>>> import numpy as np
>>> np.set_printoptions(precision=2, suppress=True, linewidth=140)
>>> rng = np.random.default_rng(9321)
>>> labels = rng.integers(0, 2, 3)
>>> K = np.triu((labels[:, None] == labels) & (rng.random((3, 3)) < 0.8), 1).astype(int)
>>> K += K.T
>>> K
array([[0, 0, 1],
       [0, 0, 0],
       [1, 0, 0]])
>>> A2 = np.array([[5, 1], [2, 3], [4, 2]])
>>> np.linalg.matrix_rank(np.vstack([K, A2.T]))
np.int64(3)
>>> np.einsum("ik,kj->ji", K, A2)
array([[4, 0, 5],
       [2, 0, 1]])
>>> A2.T @ K.T
array([[4, 0, 5],
       [2, 0, 1]])
>>> np.einsum("ij,ij->i", K, K)
array([1, 0, 1])
>>> data = np.loadtxt("block18.csv", delimiter=",")
>>> data
array([[ -1.64,  -1.13,  -6.1 ,  -6.13,   1.5 ],
       [ -7.04,  -2.46,  -6.95,  -6.11,   7.85],
       [ -0.14,  -0.81,   3.34,   5.81,   0.91],
       [  4.34,   3.34,   1.03,  -3.71,  -6.26],
       [  2.57,   1.37,  -1.73,  -4.07,  -3.67],
       [  2.04,   1.24,   3.5 ,   2.75,  -2.32],
       [ -1.44,   1.78,   5.42,   3.08,   1.45],
       [  5.76,   4.25,   9.72,   5.62,  -7.11],
       [ -1.56,  -7.61,  -8.41,   3.53,   4.03],
       [ -1.84,  -1.83,  -2.75,  -0.32,   2.51],
       [  2.54,   5.03,   9.02,   2.66,  -3.93],
       [  0.07,  -5.15,  -6.5 ,   1.41,   1.47],
       [ -1.3 ,  -2.5 ,  -4.5 ,  -1.34,   2.05],
       [  3.26,   0.15,  -2.73,  -2.73,  -4.03],
       [ -4.65,   2.48,   4.68,  -0.14,   4.56],
       [  2.76,   4.28,   9.74,   5.02,  -3.8 ],
       [ -2.71,   0.12,  -2.49,  -4.18,   2.69],
       [ -6.01,   0.01,   0.15,  -1.51,   6.75],
       [  4.  ,   3.97,   2.87,  -2.76,  -5.69],
       [  6.48,   2.94,   8.71,   7.13,  -7.35],
       [  6.28,   3.72,   7.85,   4.72,  -7.63],
       [  1.67,  11.4 ,  16.5 ,  -0.32,  -5.15],
       [ -4.5 ,  -6.9 , -11.77,  -2.83,   6.44],
       [ -1.44,  -3.28,  -1.13,   4.5 ,   2.84],
       [  2.61,   5.02,   9.1 ,   2.63,  -4.05],
       [  8.44,   0.57,   1.64,   3.11,  -9.39],
       [  0.22,   5.27,   3.8 ,  -4.94,  -2.15]])
>>> A2 = data / np.linalg.norm(data, axis=1)
Traceback (most recent call last):
  File "<python-input-14>", line 1, in <module>
    A2 = data / np.linalg.norm(data, axis=1)
         ~~~~~^~~~~~~~~~~~~~~~~~~~~~~~~~~~~~
ValueError: operands could not be broadcast together with shapes (27,5) (27,) 
>>> A2 = data / np.linalg.norm(data, axis=1, keepdims=True)
>>> C2 = A2 @ A2.T
>>> (C2 - 2 * np.eye(27)).round(6).argmax(axis=1)
array([16, 16,  6, 18, 13, 19,  2, 20, 11, 22, 24,  8, 22,  4, 17, 10,  1,  1,  3,  5,  7, 10, 12,  8, 10, 20, 18])
>>> np.argwhere(np.triu(np.abs(C2) > 0.95, 1))
array([[ 1,  5],
       [ 1,  7],
       [ 1, 19],
       [ 1, 20],
       [ 3, 18],
       [ 5,  7],
       [ 5, 15],
       [ 5, 19],
       [ 5, 20],
       [ 7, 12],
       [ 7, 15],
       [ 7, 19],
       [ 7, 20],
       [ 7, 22],
       [ 8, 11],
       [ 8, 21],
       [ 9, 20],
       [ 9, 22],
       [10, 12],
       [10, 15],
       [10, 22],
       [10, 24],
       [11, 21],
       [12, 15],
       [12, 22],
       [12, 24],
       [15, 22],
       [15, 24],
       [17, 25],
       [19, 20],
       [22, 24]])
